>>> import numpy as np
>>> import numpy.linalg as la
>>> np.set_printoptions(suppress=True, linewidth=120)
>>> K = np.loadtxt("m.csv", delimiter=",")
>>> K
array([[-2.,  0.,  0.],
       [ 0., -1.,  0.],
       [ 0., -2.,  2.]])
>>> # 2 groups of indices that never mix
>>> W1 = np.array([[2, 2, 0, 2, 3], [0, 2, 2, 3, 3], [1, 1, 2, 0, 0]])
>>> b = np.array([4, 0, 4, 3, 1])
>>> H = np.maximum(K @ W1 + b, 0)
>>> H
array([[0., 0., 4., 0., 0.],
       [4., 0., 2., 0., 0.],
       [6., 0., 4., 0., 0.]])
>>> (H > 0).astype(int)
array([[0, 0, 1, 0, 0],
       [1, 0, 1, 0, 0],
       [1, 0, 1, 0, 0]])
>>> la.matrix_rank(H)
np.int64(2)
>>> C = np.array([[3, 7, 5], [-8, 5, -5], [9, -9, 4], [8, 0, -8], [9, -4, -4]])
>>> (H @ C).round(6).argmax(axis=1)
array([0, 0, 0])
>>> x = np.array([1, 0, 2])
>>> rhs = K @ x
>>> b, lr = np.zeros(3), 1 / la.norm(K, 2) ** 2
>>> for i in range(12):
...     b -= lr * K.T @ (K @ b - rhs)
...     if i % 2 == 0: print(i, round(la.norm(K @ b - rhs), 1))
... 
0 1.4
2 0.9
4 0.8
6 0.7
8 0.6
10 0.6
>>> b.round(1)
array([ 1. , -0.5,  1.4])
>>> feats = np.load("data.npy")
>>> feats.round(1)
array([[-1.8, -4.6, -0.9],
       [ 2.1,  4.3,  1.3],
       [-1.3,  4.3, -2.3],
       [ 2.7, -2.5,  3.4],
       [-0.1,  4.9, -1.2],
       [ 0.7, -4.6,  1.8],
       [ 3.1,  2.8,  2.7],
       [-0.8,  4.6, -1.9],
       [-2.4,  3. , -3.2],
       [-3.1, -3. , -2.6]])
>>> Ac = feats - feats.mean(axis=0)
>>> Uu, sv, Vh = la.svd(Ac, full_matrices=False)
>>> (np.sign(Uu[:, 0]) == np.sign(Uu[0, 0])).astype(int)
array([1, 0, 0, 1, 0, 1, 0, 0, 0, 1])
>>> np.round(Ac.mean(axis=0), 1) + 0
array([0., 0., 0.])
>>> round(float((sv ** 2).sum() ** 2 / (sv ** 4).sum()), 1)
1.9
>>> np.searchsorted(np.cumsum(sv ** 2) / (sv ** 2).sum(), 0.9) + 1
np.int64(2)
>>> np.abs(Uu[:, 0]).argmax()
np.int64(5)
>>> sv.round(1) + 0
array([12.3,  9.4,  0. ])
>>> la.matrix_rank(Ac)
np.int64(2)
>>> np.round(Vh[0] * np.sign(Vh[0, np.abs(Vh[0]).argmax()]), 1) + 0
array([ 0. ,  1. , -0.2])
